$ python -q
>>> import numpy as np
>>> import numpy.linalg as la
>>> np.set_printoptions(suppress=True, linewidth=200)
>>> def tidy(a):
...     return np.round(a, 1) + 0
... 
>>> A = np.array([[3, -5, 0, 0], [7, 3, 0, 0], [0, 0, 3, -5], [0, 0, 7, 3]])
>>> # splits into 2 blocks
>>> print(tidy(la.det(2 * A)), tidy(la.det(A)))
30976.0 1936.0
>>> print(np.kron(np.eye(2, dtype=int), A))
[[ 3 -5  0  0  0  0  0  0]
 [ 7  3  0  0  0  0  0  0]
 [ 0  0  3 -5  0  0  0  0]
 [ 0  0  7  3  0  0  0  0]
 [ 0  0  0  0  3 -5  0  0]
 [ 0  0  0  0  7  3  0  0]
 [ 0  0  0  0  0  0  3 -5]
 [ 0  0  0  0  0  0  7  3]]
>>> x0 = np.array([-2, 0, 0, 2])
>>> h = np.maximum(A @ x0, 0)
>>> print(A * (h > 1e-9)[:, None])
[[0 0 0 0]
 [0 0 0 0]
 [0 0 0 0]
 [0 0 7 3]]
>>> print(np.maximum(A @ (3 * x0), 0))
[ 0  0  0 18]
>>> print(np.flatnonzero(h > 1e-9))
[3]
>>> print(h)
[0 0 0 6]
>>> data = np.array([[2, 3, 1, -2, -1, 1],
...     [0, 2, -1, -1, 1, -1],
...     [0, 0, 1, 0, -2, 1],
...     [0, 0, 0, -2, -2, -2],
...     [0, 0, 0, 0, 1, 1],
...     [0, 0, 0, 0, 0, 3]])
>>> print(data)
[[ 2  3  1 -2 -1  1]
 [ 0  2 -1 -1  1 -1]
 [ 0  0  1  0 -2  1]
 [ 0  0  0 -2 -2 -2]
 [ 0  0  0  0  1  1]
 [ 0  0  0  0  0  3]]
>>> # triangular
>>> P = np.triu(np.array([[0, 2, 2, 0], [3, 0, 0, 0], [0, 2, 2, 0], [1, 2, 3, 1]]), 1) + np.eye(4)
>>> M2 = P @ A @ la.inv(P)
>>> print(tidy(la.det(M2)))
1936.0
>>> print(tidy(np.poly(M2)))
[   1.  -12.  124. -528. 1936.]
>>> print(P @ A - A @ P)
[[ 14.   0.   0. -10.]
 [  0. -14. -14.   0.]
 [  0.   0.   0.   0.]
 [  0.   0.   0.   0.]]
>>> x0 = np.array([-4, -4, 3, 2, 3, 0])
>>> h = np.maximum(data @ x0, 0)
>>> print(np.flatnonzero(h > 1e-9))
[4]
>>> print(data.T @ h)
[0 0 0 0 3 3]
>>> print(np.maximum(data @ (3 * x0), 0))
[0 0 0 0 9 0]
>>> print(data * (h > 1e-9)[:, None])
[[0 0 0 0 0 0]
 [0 0 0 0 0 0]
 [0 0 0 0 0 0]
 [0 0 0 0 0 0]
 [0 0 0 0 1 1]
 [0 0 0 0 0 0]]
>>> M2 = A / np.sqrt((A ** 2).mean(axis=1, keepdims=True))
>>> print(tidy(M2[3]))
[0.  0.  1.8 0.8]
>>> print(A - A.mean(axis=1, keepdims=True))
[[ 3.5 -4.5  0.5  0.5]
 [ 4.5  0.5 -2.5 -2.5]
 [ 0.5  0.5  3.5 -4.5]
 [-2.5 -2.5  4.5  0.5]]
>>> u, r1 = data[5], data[2]
>>> print(u @ u)
9
>>> print(u @ r1)
3
>>> pr = (u @ r1) / (u @ u) * u
>>> print(r1 - pr)
[ 0.  0.  1.  0. -2.  0.]
>>> u = np.array([-2, -1, -1, -1, 1, -1])
>>> M2 = data + np.outer(u, np.eye(6)[4])
>>> print(tidy(la.det(M2) / la.det(data)), tidy(1 + la.solve(data, u)[4]))
2.3 2.3
>>> print(la.matrix_rank(la.inv(M2) - la.inv(data), tol=1e-8))
1
>>> print(M2)
[[ 2.  3.  1. -2. -3.  1.]
 [ 0.  2. -1. -1.  0. -1.]
 [ 0.  0.  1.  0. -3.  1.]
 [ 0.  0.  0. -2. -3. -2.]
 [ 0.  0.  0.  0.  2.  1.]
 [ 0.  0.  0.  0. -1.  3.]]
>>> Q, _ = la.qr(np.array([[-1.8, 0.3, -1.3, 0.3, 0.8, -0.3, -1.5],
...     [-1.7, -0.6, -0.9, -0.9, -0.5, -1.8, 1.2],
...     [0.3, 0.7, -0.4, 2.4, -0.9, -0.3, -0.7],
...     [1.3, -0.1, 0.0, 0.4, -0.8, 1.7, 0.9],
...     [-0.6, 0.5, 0.4, -1.8, -0.8, 1.0, 0.7],
...     [0.1, -0.6, -0.4, -1.1, 0.9, -1.0, 0.1],
...     [1.3, 0.6, -0.4, -0.9, -0.1, -0.1, -0.6]]))
>>> feats = Q[:, :6]
>>> print(tidy(feats))
[[-0.6  0.4 -0.5  0.   0.3  0.5]
 [-0.5 -0.3 -0.3 -0.1 -0.6 -0.3]
 [ 0.1  0.5 -0.3  0.5 -0.3 -0.3]
 [ 0.4 -0.2 -0.3  0.  -0.5  0.7]
 [-0.2  0.4  0.4 -0.6 -0.3  0.2]
 [ 0.  -0.5 -0.3 -0.3  0.3 -0.1]
 [ 0.4  0.3 -0.5 -0.6  0.  -0.3]]
>>> t = np.radians(90)
>>> R = np.eye(4)
>>> R[3, 3] = R[0, 0] = np.cos(t)
>>> R[3, 0], R[0, 3] = -np.sin(t), np.sin(t)
>>> print(tidy(R))
[[ 0.  0.  0.  1.]
 [ 0.  1.  0.  0.]
 [ 0.  0.  1.  0.]
 [-1.  0.  0.  0.]]
>>> M2 = A @ R.T
>>> print(tidy(la.svd(A, compute_uv=False)), tidy(la.svd(M2, compute_uv=False)))
[7.7 7.7 5.7 5.7] [7.7 7.7 5.7 5.7]
>>> print(np.abs(M2 - A).max(axis=0))
[7. 0. 0. 7.]
>>> print(np.allclose(la.norm(A, axis=1), la.norm(M2, axis=1)))
True
>>> print(tidy(la.norm(feats, 1)), tidy(la.norm(feats, np.inf)))
2.6 2.2
>>> print(tidy(la.norm(feats, axis=1)))
[1.  1.  0.9 1.  0.9 0.7 1. ]
>>> print(tidy(la.norm(feats) ** 2 / la.norm(feats, 2) ** 2))
6.0
>>> M = np.array([[3, 4, 5, 6, 7, 8, 9],
...     [10, 11, 12, 13, 14, 15, 16],
...     [17, 18, 19, 20, 21, 22, 23],
...     [24, 25, 26, 27, 28, 29, 30],
...     [31, 32, 33, 34, 35, 36, 37],
...     [38, 39, 40, 41, 42, 43, 44]])
>>> # looks like rank 2
>>> Uu, sig, VT = la.svd(M)
>>> print(tidy(sig))
[171.3   5.9   0.    0.    0.    0. ]
>>> print(np.argmax(sig[:-1] / (sig[1:] + 1e-6)) + 1)
2
>>> M2 = Uu[:, :2] @ np.diag(sig[:2]) @ VT[:2]
>>> print(tidy(la.norm(M - M2) / la.norm(M)))
0.0
>>> print(la.matrix_rank(M2))
2
>>> print(la.matrix_rank(M, rtol=0.05))
1
>>> M2 = M / np.sqrt((M ** 2).mean(axis=1, keepdims=True))
>>> print(tidy(la.norm(M2, axis=1)))
[2.6 2.6 2.6 2.6 2.6 2.6]
>>> F = np.load("x.npy")
>>> print(F)
[[ 8  6  3]
 [ 4  6  8]
 [ 8  8  2]
 [ 4  7  1]
 [24 30 35]]
>>> # row 4 dominates
>>> x0 = np.array([9, 3, 2])
>>> target = F @ x0
>>> print(tidy(la.pinv(F) @ F))
[[1. 0. 0.]
 [0. 1. 0.]
 [0. 0. 1.]]
>>> print(target)
[ 96  70 100  59 376]
>>> rng = np.random.default_rng(235466)
>>> target = target + 0.3 * rng.normal(size=5)
>>> print(tidy(target))
[ 95.5  70.  100.5  59.4 375.9]
>>> coef, *_ = la.lstsq(F, target)
>>> print([round(float(la.norm(la.solve(F.T @ F + lam * np.eye(3), F.T @ target))), 2) for lam in (0, 1, 10, 100)])
[9.62, 9.38, 8.58, 7.44]
>>> print(tidy(la.norm(target - F @ coef)))
0.4
>>> x0 = np.array([7, 7, 3])
>>> target = F @ x0
>>> coef, lr = np.zeros(3), 1 / la.norm(F, 2) ** 2
>>> for i in range(200):
...     coef -= lr * F.T @ (F @ coef - target)
...     if i % 50 == 0: print(i, round(la.norm(F @ coef - target), 1))
... 
0 35.3
50 10.0
100 2.9
150 0.9
>>> print(tidy(la.cond(F)))
20.4
>>> print(tidy(coef))
[6.9 7.1 3. ]
>>> t = np.deg2rad(90)
>>> E = np.eye(7)
>>> E[np.ix_([1, 6], [1, 6])] = [[np.cos(t), -np.sin(t)], [np.sin(t), np.cos(t)]]
>>> print(tidy(E))
[[ 1.  0.  0.  0.  0.  0.  0.]
 [ 0.  0.  0.  0.  0.  0. -1.]
 [ 0.  0.  1.  0.  0.  0.  0.]
 [ 0.  0.  0.  1.  0.  0.  0.]
 [ 0.  0.  0.  0.  1.  0.  0.]
 [ 0.  0.  0.  0.  0.  1.  0.]
 [ 0.  1.  0.  0.  0.  0.  0.]]
>>> M2 = F[0, 0] * F[1:] - np.outer(F[1:, 0], F[0])
>>> print(M2)
[[  0  24  52]
 [  0  16  -8]
 [  0  32  -4]
 [  0  96 208]]
>>> print(F[:, 0] / F[0, 0])
[1.  0.5 1.  0.5 3. ]
>>> print(np.flatnonzero(~M2.round(6).any(axis=1)))
[]
>>> r = la.matrix_rank(M2)
>>> print(r)
2
>>> N = la.svd(M2)[2][r:].T
>>> print(np.allclose(M2 @ N, 0))
True
>>> print(N.shape)
(3, 1)
>>> print(M2 @ N)
[[0.]
 [0.]
 [0.]
 [0.]]
>>> M2 = np.c_[F[:, :1] @ np.array([[1]]), np.array([-1, 2, 1, 1, 2])]
>>> print(M2)
[[ 8 -1]
 [ 4  2]
 [ 8  1]
 [ 4  1]
 [24  2]]
>>> print(la.matrix_rank(np.c_[F, M2]))
4
>>> print(la.matrix_rank(M2))
2
>>> print(tidy(la.norm(la.qr(F)[0].T @ M2, axis=0) ** 2 / ((M2 ** 2).sum(axis=0) + 1e-12)))
[1.  0.8]
>>> K = np.loadtxt("w.csv", delimiter=",")
>>> print(K)
[[ -0.4   0.9  -2.6   1.1  -0.2  -0.7   0. ]
 [  2.   -0.1  -0.5  -0.1  -0.1  -0.5  -0.1]
 [  0.1   0.8  -0.4  -0.6  -0.5  -0.6   0.6]
 [  0.4   1.2  -1.   -1.5   0.2   0.1   0. ]
 [  0.1   0.6   2.   -1.9   1.1   0.9   0.7]
 [  0.3   0.8   0.4   1.5  -2.   -0.2  -0.9]
 [ -1.3  -1.7  -0.9   0.8   0.1  -1.6   1.8]
 [ -0.7  -0.5   0.5   0.   -1.1  -2.2   0. ]
 [ -2.7   0.8  -0.8   0.4  -1.    0.9   1.1]
 [  0.1   1.3  -0.1   1.   -0.5  -1.4  -0.4]
 [ -0.5   1.6   0.9  -0.3   0.4   0.8  -0.4]
 [ -0.4   1.2   0.4  -1.5   1.    0.1   0. ]
 [  0.2   0.    0.5  -0.8  -0.6  -0.3  -2.1]
 [ -0.2   0.   -0.5  -0.9  -0.2  -1.1  -0.1]
 [  8.  -13.  -14.   -4.    6.    6.    2. ]
 [  1.3   0.    0.1   0.7  -0.4   0.7  -0.1]
 [  1.3  -0.5   1.6   1.3   0.7  -2.   -0.2]
 [  0.4   1.1   0.5  -0.2  -1.9   1.2  -0.8]
 [ -0.2   0.2   1.   -0.6   0.5   0.2   1.9]
 [ -1.2   0.9   0.5   0.8   2.1   0.2   0.5]
 [ -1.   -1.2  -2.1  -0.5  -0.9   0.3  -0.2]
 [  0.2  -0.3  -0.5  -0.3  -1.   -1.2  -1.1]
 [  1.8  -0.5  -1.    0.9   1.9   0.2   0.7]
 [  0.5   1.6  -1.    0.1   0.1   2.4   0.2]
 [ -0.2  -0.9   0.7   1.6   0.4   0.   -2.1]
 [  1.1   3.1   0.9  -0.3  -0.6  -0.8   0.1]
 [ -0.9  -0.2  -1.5   1.7  -1.3  -0.4  -0.8]
 [ -0.5   1.8   0.4   0.8   1.   -0.8   0.6]
 [  1.    1.3   1.5  -1.2  -0.1   0.8   0. ]
 [ -0.7  -0.4   0.3  -0.7   0.6   1.3  -0.9]
 [  0.6   0.9  -0.6   0.5   2.7   1.    1.1]
 [ -0.7  -0.3  -0.9   0.5  -0.3  -1.7   0. ]]
>>> x0 = np.array([3, -1, -1, 2, -3, 2])
>>> print((data * x0).sum(axis=1))
[ 3 -8  7 -2 -1  6]
>>> print((data @ x0).argmax())
2
>>> print(data @ (2 * x0))
[  6 -16  14  -4  -2  12]
>>> print(data * x0)
[[ 6 -3 -1 -4  3  2]
 [ 0 -2  1 -2 -3 -2]
 [ 0  0 -1  0  6  2]
 [ 0  0  0 -4  6 -4]
 [ 0  0  0  0 -3  2]
 [ 0  0  0  0  0  6]]
>>> print(la.norm(data @ x0) <= la.norm(data, 2) * la.norm(x0) + 1e-9)
True
>>> print(data @ np.eye(6)[0])
[2. 0. 0. 0. 0. 0.]
>>> M2 = K + rng.integers(-2, 3, (32, 1)) @ rng.integers(-2, 3, (1, 7))
>>> print(tidy(M2))
[[ -4.4  -3.1   1.4  -0.9  -2.2   1.3   2. ]
 [  6.    3.9  -4.5   1.9   1.9  -2.5  -2.1]
 [  2.1   2.8  -2.4   0.4   0.5  -1.6  -0.4]
 [  4.4   5.2  -5.    0.5   2.2  -1.9  -2. ]
 [  2.1   2.6   0.   -0.9   2.1  -0.1  -0.3]
 [ -1.7  -1.2   2.4   0.5  -3.    0.8   0.1]
 [  0.7   0.3  -2.9   1.8   1.1  -2.6   0.8]
 [  3.3   3.5  -3.5   2.    0.9  -4.2  -2. ]
 [ -4.7  -1.2   1.2  -0.6  -2.    1.9   2.1]
 [  4.1   5.3  -4.1   3.    1.5  -3.4  -2.4]
 [  3.5   5.6  -3.1   1.7   2.4  -1.2  -2.4]
 [  3.6   5.2  -3.6   0.5   3.   -1.9  -2. ]
 [  2.2   2.   -1.5   0.2   0.4  -1.3  -3.1]
 [  3.8   4.   -4.5   1.1   1.8  -3.1  -2.1]
 [  6.  -15.  -12.   -5.    5.    7.    3. ]
 [ -0.7  -2.    2.1  -0.3  -1.4   1.7   0.9]
 [ -2.7  -4.5   5.6  -0.7  -1.3   0.    1.8]
 [  4.4   5.1  -3.5   1.8   0.1  -0.8  -2.8]
 [ -4.2  -3.8   5.   -2.6  -1.5   2.2   3.9]
 [  0.8   2.9  -1.5   1.8   3.1  -0.8  -0.5]
 [  3.    2.8  -6.1   1.5   1.1  -1.7  -2.2]
 [  0.2  -0.3  -0.5  -0.3  -1.   -1.2  -1.1]
 [ -2.2  -4.5   3.   -1.1  -0.1   2.2   2.7]
 [ -1.5  -0.4   1.   -0.9  -0.9   3.4   1.2]
 [ -0.2  -0.9   0.7   1.6   0.4   0.   -2.1]
 [ -0.9   1.1   2.9  -1.3  -1.6   0.2   1.1]
 [  1.1   1.8  -3.5   2.7  -0.3  -1.4  -1.8]
 [  3.5   5.8  -3.6   2.8   3.   -2.8  -1.4]
 [  5.    5.3  -2.5   0.8   1.9  -1.2  -2. ]
 [ -4.7  -4.4   4.3  -2.7  -1.4   3.3   1.1]
 [  0.6   0.9  -0.6   0.5   2.7   1.    1.1]
 [ -2.7  -2.3   1.1  -0.5  -1.3  -0.7   1. ]]
>>> print(np.abs(M2 - K).sum(axis=1))
[20. 20. 10. 20. 10. 10. 10. 20. 10. 20. 20. 20. 10. 20. 10. 10. 20. 20. 20. 10. 20.  0. 20. 10.  0. 10. 10. 20. 20. 20.  0. 10.]
>>> Xc = (M2 - M2.mean(axis=0)) / M2.std(axis=0)
>>> print(tidy(Xc.std(axis=0)))
[1. 1. 1. 1. 1. 1. 1.]
>>> coef = la.lstsq(np.delete(Xc, 3, axis=1), Xc[:, 3])[0]
>>> print(np.abs(coef).argmax())
4
>>> print(tidy(1 - np.var(Xc[:, 3] - np.delete(Xc, 3, axis=1) @ coef)))
0.8
>>> J = np.load("mat.npy")
>>> print(J)
[[0 0 1 0 0 0 0]
 [0 0 0 0 0 0 1]
 [1 0 0 0 0 0 0]
 [0 0 0 1 0 0 0]
 [0 1 0 0 0 0 0]
 [0 0 0 0 1 0 0]
 [0 0 0 0 0 1 0]]
>>> # a transition matrix
>>> x0 = np.array([1, 5, 3, 4, 0, 2, 5])
>>> target = J @ x0
>>> print(target)
[3 5 1 4 5 0 2]
>>> print(tidy(la.solve(J, target)))
[1. 5. 3. 4. 0. 2. 5.]
>>> print(tidy(la.solve(J, -1 * target)))
[-1. -5. -3. -4.  0. -2. -5.]
>>> print(tidy(la.solve(J.T, J[6])))
[0. 0. 0. 0. 0. 0. 1.]
>>> print(tidy(la.solve(J, target + J[:, 6])))
[1. 5. 3. 4. 0. 2. 6.]
>>> P = feats @ la.solve(feats.T @ feats, feats.T)
>>> print(np.allclose(P @ P, P))
True
>>> print(tidy(la.eigvalsh(P)))
[0. 1. 1. 1. 1. 1. 1.]
>>> print(tidy(P @ feats[:, 5]))
[ 0.5 -0.3 -0.3  0.7  0.2 -0.1 -0.3]
>>> print(tidy(P))
[[ 1.   0.   0.   0.   0.   0.   0. ]
 [ 0.   1.   0.1  0.   0.1  0.1 -0.1]
 [ 0.   0.1  0.8  0.  -0.2 -0.3  0.1]
 [ 0.   0.   0.   1.   0.   0.   0. ]
 [ 0.   0.1 -0.2  0.   0.8 -0.3  0.1]
 [ 0.   0.1 -0.3  0.  -0.3  0.5  0.2]
 [ 0.  -0.1  0.1  0.   0.1  0.2  0.9]]
>>> print(la.matrix_rank(np.eye(7) - P))
1
